$ ipython --no-banner

In [1]: import numpy as np

In [2]: np.set_printoptions(precision=3, suppress=True, linewidth=120)

In [3]: M = np.load("sample6.npy")

In [4]: M
Out[4]: 
array([[-0.079,  0.705,  0.705],
       [-0.315, -0.689,  0.653],
       [ 0.946, -0.171,  0.276]])

In [5]: other = np.linalg.inv(M)

In [6]: round(np.linalg.slogdet(M)[0], 3)
Out[6]: np.float64(1.0)

In [7]: round(float(np.linalg.cond(M)), 3)
Out[7]: 1.0

In [8]: np.linalg.svd(M, compute_uv=False)
Out[8]: array([1., 1., 1.])

In [9]: np.round(M.T @ M, 3) + 0
Out[9]: 
array([[1., 0., 0.],
       [0., 1., 0.],
       [0., 0., 1.]])

In [10]: np.linalg.norm(M, axis=0)
Out[10]: array([1., 1., 1.])

In [11]: np.linalg.pinv(M)
Out[11]: 
array([[-0.079, -0.315,  0.946],
       [ 0.705, -0.689, -0.171],
       [ 0.705,  0.653,  0.276]])

In [12]: proj = np.triu(np.array([[-2, -2, 0], [0, -2, 2], [-1, -1, 2]]), 1) + np.eye(3)

In [13]: other = proj @ M @ np.linalg.inv(proj)

In [14]: print(round(np.trace(other), 3), np.round(np.trace(M), 3))
-0.491 -0.491

In [15]: np.poly(other)
Out[15]: array([ 1.   ,  0.491, -0.491, -1.   ])

In [16]: m1 = np.load("test7.npy")

In [17]: m1
Out[17]: 
array([[ 1.,  2.,  2., -2.],
       [ 1.,  1.,  1., -1.],
       [ 0.,  0., -2.,  0.],
       [ 1.,  2.,  0., -2.]])

In [18]: rng = np.random.default_rng(89459)

In [19]: other = m1 + rng.integers(-2, 3, (4, 3)) @ rng.integers(-2, 3, (3, 4))

In [20]: other
Out[20]: 
array([[-3.,  4.,  6., -1.],
       [-1.,  4., -4., -1.],
       [ 0.,  0., -2.,  0.],
       [ 1.,  3.,  1.,  0.]])

In [21]: print(np.linalg.matrix_rank(other - m1, tol=1e-8))
3

In [22]: print(np.abs(other - m1).sum(axis=1))
[11. 10.  0.  4.]
